% python3 -q
>>> import numpy as np
>>> import numpy.linalg as la
>>> np.set_printoptions(suppress=True, linewidth=120)
>>> rd = lambda a: np.round(a, 2) + 0
>>> J = np.load("m.npy")
>>> J
array([[ 1,  0,  0, -1,  1,  1, -1],
       [ 0,  2, -1,  0,  2,  1,  2],
       [ 0,  0,  1,  0,  1,  2,  2],
       [ 0,  0,  0,  0,  1,  2, -1],
       [ 0,  0,  0,  0, -2, -1,  1],
       [ 0,  0,  0,  0,  0,  2, -1],
       [ 0,  0,  0,  0,  0,  0,  0]])
>>> rk = la.matrix_rank(J)
>>> rk
np.int64(6)
>>> ns = la.svd(J)[2][rk:].T
>>> [int(la.matrix_rank(J[:, :j + 1])) for j in range(7)]
[1, 2, 3, 3, 4, 5, 6]
>>> rd(ns[:, 0] / ns[np.abs(ns[:, 0]).round(6).argmax(), 0])
array([1., 0., 0., 1., 0., 0., 0.])
>>> rd(J @ ns)
array([[0.],
       [0.],
       [0.],
       [0.],
       [0.],
       [0.],
       [0.]])
>>> np.allclose(J @ ns, 0)
True
>>> ns.shape
(7, 1)
>>> [int(la.matrix_rank(np.delete(J, i, axis=0))) for i in range(7)]
[5, 5, 5, 5, 5, 5, 6]
>>> [int(la.matrix_rank(J[:i])) for i in range(1, len(J) + 1)]
[1, 2, 3, 4, 5, 6, 6]
>>> la.lstsq(J[:-1].T, J[-1])[2]
np.int32(6)
>>> np.abs(np.diag(la.qr(J)[1])) > 1e-9
array([ True,  True,  True, False,  True,  True, False])
>>> rd(J @ la.pinv(J) @ J)
array([[ 1.,  0.,  0., -1.,  1.,  1., -1.],
       [ 0.,  2., -1.,  0.,  2.,  1.,  2.],
       [ 0.,  0.,  1.,  0.,  1.,  2.,  2.],
       [ 0.,  0.,  0.,  0.,  1.,  2., -1.],
       [ 0.,  0.,  0.,  0., -2., -1.,  1.],
       [ 0.,  0.,  0.,  0.,  0.,  2., -1.],
       [ 0.,  0.,  0.,  0.,  0.,  0.,  0.]])
>>> rng = np.random.default_rng(6926)
>>> idx = rng.permutation(7)
>>> idx
array([5, 1, 3, 4, 6, 0, 2])
>>> other = J[idx][:, idx]
>>> other
array([[ 2,  0,  0,  0, -1,  0,  0],
       [ 1,  2,  0,  2,  2,  0, -1],
       [ 2,  0,  0,  1, -1,  0,  0],
       [-1,  0,  0, -2,  1,  0,  0],
       [ 0,  0,  0,  0,  0,  0,  0],
       [ 1,  0, -1,  1, -1,  1,  0],
       [ 2,  0,  0,  1,  2,  0,  1]])
>>> np.allclose(other, J)
False
>>> other = J + rng.integers(-2, 3, (7, 6)) @ rng.integers(-2, 3, (6, 7))
>>> other
array([[ -3,   2,  -1,   2,  -1,  -6,   1],
       [ -3,   5,  -1,  -7,   3,  10,   3],
       [ -3,  11,  -2,   5,  -4, -10,   1],
       [ -1,   1,  -4,  -7,  -1,   6,  -4],
       [ -4,   0, -10, -11,  -2,   4,   7],
       [  4,   2,  -7,  -5,   1,  -4,  -5],
       [  1,   3,  -3,  -4,   2,   1,   1]])
>>> np.abs(other - J).sum(axis=1)
array([21, 24, 40, 22, 36, 29, 15])
>>> other - J
array([[ -4,   2,  -1,   3,  -2,  -7,   2],
       [ -3,   3,   0,  -7,   1,   9,   1],
       [ -3,  11,  -3,   5,  -5, -12,  -1],
       [ -1,   1,  -4,  -7,  -2,   4,  -3],
       [ -4,   0, -10, -11,   0,   5,   6],
       [  4,   2,  -7,  -5,   1,  -6,  -4],
       [  1,   3,  -3,  -4,   2,   1,   1]])
